$ python3 -q
>>> import numpy as np
>>> np.set_printoptions(precision=2, suppress=True, linewidth=140)
>>> K = np.load("arr.npy")
>>> K
array([[-0.1, -0.1, -1.1,  0.2, -0.7],
       [ 0.9,  0.3,  0.3,  0.9, -0.4],
       [-1.1,  0.2, -0.8,  2.5, -2. ],
       [ 0. ,  0.4, -0.8,  0. ,  0.1],
       [-0.4, -1. ,  0. , -0.8, -1.2],
       [-1.1, -1.1,  0.7,  0.6, -1.6]])
>>> u, g = K[1], K[5]
>>> u @ u
np.float64(1.96)
>>> pr = (u @ g) / (u @ u) * u
>>> np.linalg.matrix_rank(np.outer(u, g))
np.int64(1)
>>> round(np.linalg.norm(u + g) ** 2 + np.linalg.norm(u - g) ** 2, 2)
np.float64(15.58)
>>> np.outer(u, g)
array([[-0.99, -0.99,  0.63,  0.54, -1.44],
       [-0.33, -0.33,  0.21,  0.18, -0.48],
       [-0.33, -0.33,  0.21,  0.18, -0.48],
       [-0.99, -0.99,  0.63,  0.54, -1.44],
       [ 0.44,  0.44, -0.28, -0.24,  0.64]])
>>> g - pr
array([-1.13, -1.11,  0.69,  0.57, -1.59])
>>> arr = np.loadtxt("w.csv", delimiter=",")
>>> arr
array([[ 0.,  0., 14.,  0.,  0.],
       [19., 11.,  0., 17.,  9.],
       [ 0.,  0.,  2.,  7.,  3.],
       [ 4.,  0.,  0.,  0.,  0.],
       [ 0.,  0.,  9.,  0.,  0.],
       [ 5.,  0.,  0., 30.,  8.],
       [15., 19.,  8.,  0.,  3.],
       [ 0.,  0.,  7., 22., 15.],
       [ 0.,  0.,  1.,  3.,  0.],
       [ 0., 14.,  3., 11., 18.],
       [ 0., 16., 17.,  0.,  8.],
       [ 2., 15.,  5., 20., 15.],
       [ 0.,  0.,  4., 12.,  6.],
       [ 0.,  0.,  9.,  0.,  0.],
       [ 0.,  0., 21.,  0.,  2.],
       [ 0.,  1.,  2.,  0.,  7.]])
>>> x0 = np.array([-1, 0, -3, 0, 2])
>>> y = arr @ x0
>>> c, lr = np.zeros(5), 1 / np.linalg.norm(arr, 2) ** 2
>>> for i in range(40):
...     c -= lr * arr.T @ (arr @ c - y)
...     if i % 10 == 0: print(i, round(np.linalg.norm(arr @ c - y), 2))
... 
0 75.36
10 18.54
20 8.45
30 5.31
>>> np.round(np.linalg.cond(arr), 2)
np.float64(7.73)
>>> c
array([-1.17,  0.22, -2.98,  0.19,  1.62])
>>> d = np.linalg.norm(arr[:, None] - arr[None], axis=-1)
>>> np.linalg.norm(arr, axis=1)
array([14.  , 29.19,  7.87,  4.  ,  9.  , 31.45, 25.67, 27.53,  3.16, 25.5 , 24.68, 29.65, 14.  ,  9.  , 21.1 ,  7.35])
>>> (d + 1e9 * np.eye(16)).round(6).argmin(axis=1)
array([ 4, 11,  8,  8, 13,  7, 10,  5,  2, 11, 14,  9,  2,  4,  0,  8])
>>> np.unravel_index(d.round(6).argmax(), d.shape)
(np.int64(5), np.int64(10))
>>> d[6].round(6).argsort(kind="stable")[:4]
array([ 6, 10,  1,  3])
>>> B = np.array([[-4]])
>>> F = np.block([[np.zeros((1, 1)), B], [B.T, np.zeros((1, 1))]])
>>> F
array([[ 0., -4.],
       [-4.,  0.]])
>>> # symmetric
>>> F.T @ F
array([[16.,  0.],
       [ 0., 16.]])
>>> np.linalg.pinv(F)
array([[ 0.  , -0.25],
       [-0.25,  0.  ]])
>>> F @ F.T
array([[16.,  0.],
       [ 0., 16.]])
>>> np.linalg.norm(F, axis=0)
array([4., 4.])
>>> B = np.array([[2, 2], [0, 3]])
>>> W2 = np.kron(B, F)
>>> np.linalg.matrix_rank(W2)
np.int64(4)
>>> np.round(np.linalg.norm(W2, 2), 2), round(np.linalg.norm(B, 2) * np.linalg.norm(F, 2), 2)
(np.float64(15.24), np.float64(15.24))
